% python3 -q
>>> import numpy as np
>>> np.set_printoptions(precision=1, suppress=True, linewidth=120, floatmode="fixed")
>>> F = np.load("block18.npy")
>>> print(F)
[[ 9  9 -9 -5  5 -3 -2  0]
 [ 0  3 -4 -3  0 -1  4  6]
 [ 0  0  3 -3 -4  9 -4  3]
 [ 0  0  0 -5  3  5  9  9]
 [ 0  0  0  0 -2  2 -6  0]
 [ 0  0  0  0  0 -9 -4 -8]
 [ 0  0  0  0  0  0 -4  9]
 [ 0  0  0  0  0  0  0  2]]
>>> T = np.stack([F, -2 * F, F[::-1]])
>>> print(T.shape)
(3, 8, 8)
>>> print(np.linalg.matrix_rank(T))
[8 8 8]
>>> f = np.array([1, 0, -2])
>>> print(np.convolve(F[6], f))
[  0   0   0   0   0   0  -4   9   8 -18]
>>> print(np.polyval(f, F[6]))
[-2 -2 -2 -2 -2 -2 14 79]
>>> print(np.array([np.convolve(row, f, "same") for row in F]))
[[  9 -27 -23  23   7 -12   6   4]
 [  3  -4  -9   8   5   4   8  -8]
 [  0   3  -3 -10  15   4 -15   8]
 [  0   0  -5   3  15   3  -1 -18]
 [  0   0   0  -2   2  -2  -4  12]
 [  0   0   0   0  -9  -4  10   8]
 [  0   0   0   0   0  -4   9   8]
 [  0   0   0   0   0   0   2   0]]
>>> print(np.correlate(F[6], F[1], "full"))
[  0   0   0   0   0   0 -24  38  40  -9  12 -11 -48  27   0]
>>> rng = np.random.default_rng(77828)
>>> E = rng.normal(size=(11, 10)) + 20 * np.array([0, 3, 1, 2, 3, 0, 0, 2, 1, 0])
>>> print(E)
[[ 0.2 60.3 18.5 42.1 58.6  0.1  0.1 40.7 20.0  0.1]
 [-1.3 58.8 20.2 40.6 59.8  1.5 -0.6 39.9 18.9 -0.7]
 [-1.0 58.9 20.6 41.5 58.8  0.3  0.2 39.2 20.7  0.9]
 [-1.7 60.0 20.8 40.3 59.3  2.0  0.1 39.0 20.9  0.4]
 [-2.3 59.2 18.2 39.9 59.8 -0.3 -0.2 40.9 21.6 -1.1]
 [-0.5 59.2 20.1 39.2 60.5  0.2  1.4 39.7 21.3 -1.6]
 [ 1.2 59.9 20.8 40.7 61.2  0.4  0.1 38.3 19.4 -1.4]
 [ 1.1 59.0 20.3 42.7 61.2  0.7 -1.5 41.0 20.1  0.2]
 [-1.3 59.6 20.4 40.0 59.5  1.2 -1.1 40.7 21.3  1.3]
 [ 1.2 60.5 19.5 39.7 59.6  0.2  0.8 39.9 19.2 -0.4]
 [ 0.3 59.6 19.1 41.8 60.8  0.5  1.6 40.2 20.3  0.2]]
>>> vec = np.array([2, -2, 2, 1, -3, -3, -1, 2, -3, -3])
>>> y = E @ vec
>>> print(y)
[-196.2 -197.6 -201.1 -211.4 -204.7 -203.5 -197.5 -195.8 -208.3 -196.9 -205.0]
>>> print(np.linalg.solve(E.T @ E, E.T @ y))
[ 2.0 -2.0  2.0  1.0 -3.0 -3.0 -1.0  2.0 -3.0 -3.0]
>>> y = y + 0.1 * rng.normal(size=11)
>>> print(y)
[-196.2 -197.5 -200.9 -211.4 -204.7 -203.6 -197.4 -195.7 -208.3 -196.9 -205.0]
>>> coef, *_ = np.linalg.lstsq(E, y)
>>> print([round(float(np.linalg.norm(np.linalg.solve(E.T @ E + lam * np.eye(10), E.T @ y))), 2) for lam in (0, 1, 10, 100)])
[7.31, 5.19, 3.25, 2.01]
>>> print(np.round(E.T @ (y - E @ coef), 1) + 0)
[0.0 0.0 0.0 0.0 0.0 0.0 0.0 0.0 0.0 0.0]
>>> print(np.round(np.linalg.norm(y - E @ coef), 1))
0.0
